>>> import numpy as np
>>> import numpy.linalg as la
>>> np.set_printoptions(suppress=True, linewidth=140)
>>> rd = lambda a: np.round(a, 2) + 0
>>> W0 = np.array([[0.1, -1.2, 0.6, -2.0, 0.5, -0.7, 1.5, 0.4, -1.3, 0.7, 0.9],
...     [0.12, -1.21, 0.65, -1.99, 0.51, -0.67, 1.49, 0.41, -1.31, 0.72, 0.95],
...     [-0.6, 0.9, -0.7, 0.7, 1.1, 0.8, 0.1, -1.0, 1.4, -0.2, -1.0],
...     [0.3, 2.0, 1.5, 0.2, 0.6, 1.3, -1.2, -0.7, 0.9, 0.1, 0.2]])
>>> vec = np.array([5, 8, 1, 9, 1, 3, 6, 3, 7, 9, 3])
>>> print(rd(np.einsum("ij,j->i", W0, vec)))
[-18.   -17.51  15.9   23.8 ]
>>> print(W0 @ np.eye(11)[4])
[0.5  0.51 1.1  0.6 ]
>>> print((W0 @ vec).argmax())
3
>>> print(rd(W0 @ np.ones(11)))
[-0.5  -0.33  1.5   5.2 ]
>>> f = np.array([-2, 0, 0, 5])
>>> mat = -2 * np.eye(4) + np.outer(f, f)
>>> print(mat)
[[  2.   0.   0. -10.]
 [  0.  -2.   0.   0.]
 [  0.   0.  -2.   0.]
 [-10.   0.   0.  23.]]
>>> # 3 groups of indices that never mix
>>> P = np.triu(np.array([[0, 0, 0, 2], [2, 0, 0, 2], [1, 1, 0, 0], [3, 2, 1, 2]]), 1) + np.eye(4)
>>> B = P @ mat @ la.inv(P)
>>> print(la.matrix_rank(B))
4
>>> print(P @ mat - mat @ P)
[[-20.   0.   0.  42.]
 [-20.   0.   0.  50.]
 [  0.   0.   0.   0.]
 [  0.   0.   0.  20.]]
>>> print(np.all(la.eigvalsh(mat) > 0))
False
>>> print([round(float(la.det(mat[:i, :i])), 2) + 0 for i in range(1, 5)])
[2.0, -4.0, 8.0, -216.0]
>>> J = np.load("dump.npy")
>>> print(J)
[[ -6.16  -1.04  -2.44]
 [ -1.39  -9.35  -9.85]
 [  0.32  -7.67   3.78]
 [ -2.05  -6.77  -9.8 ]
 [ -0.71  -4.58  -9.81]
 [ -8.44   0.21  -0.03]
 [ -7.92  -0.52  -2.84]
 [ -1.53  -5.58  -7.82]
 [ -7.48  -1.16  -0.89]
 [ -1.99  -6.98 -10.88]
 [  2.49  -7.66   5.34]
 [ -2.81  -6.63 -10.01]
 [ -7.71  -1.03  -0.07]
 [ -7.14  -0.85   0.1 ]
 [ -1.82  -7.18  -9.12]
 [  1.09  -5.94   4.84]
 [ -0.65  -7.83   4.19]
 [  0.62  -6.59   3.37]
 [ -7.68  -0.7   -2.31]
 [ -7.01  -0.96  -0.61]]
>>> vec = np.array([1, 6, 2])
>>> rhs = J @ vec
>>> print(rd(la.lstsq(J, rhs)[0]))
[1. 6. 2.]
>>> print(rd(la.solve(J.T @ J, J.T @ rhs)))
[1. 6. 2.]
>>> try:
...     la.solve(J, rhs)
... except la.LinAlgError as e:
...     print(repr(e))
... 
LinAlgError('Last 2 dimensions of the array must be square')
>>> rng = np.random.default_rng(976023)
>>> rhs = rhs + 0.1 * rng.normal(size=20)
>>> print(rd(rhs))
[-17.35 -77.13 -38.28 -62.18 -47.74  -7.24 -16.69 -50.62 -16.06 -65.54 -32.66 -62.67 -14.12 -12.06 -63.14 -24.98 -39.25 -32.28 -16.36
 -13.96]
>>> beta, *_ = la.lstsq(J, rhs)
>>> print([round(float(la.norm(la.solve(J.T @ J + lam * np.eye(3), J.T @ rhs))), 2) for lam in (0, 1, 10, 100)])
[6.4, 6.39, 6.31, 5.59]
>>> print(rd(beta))
[1.   6.   1.99]
>>> print(beta.round())
[1. 6. 2.]
>>> print(rd(la.norm(rhs - J @ beta)))
0.36
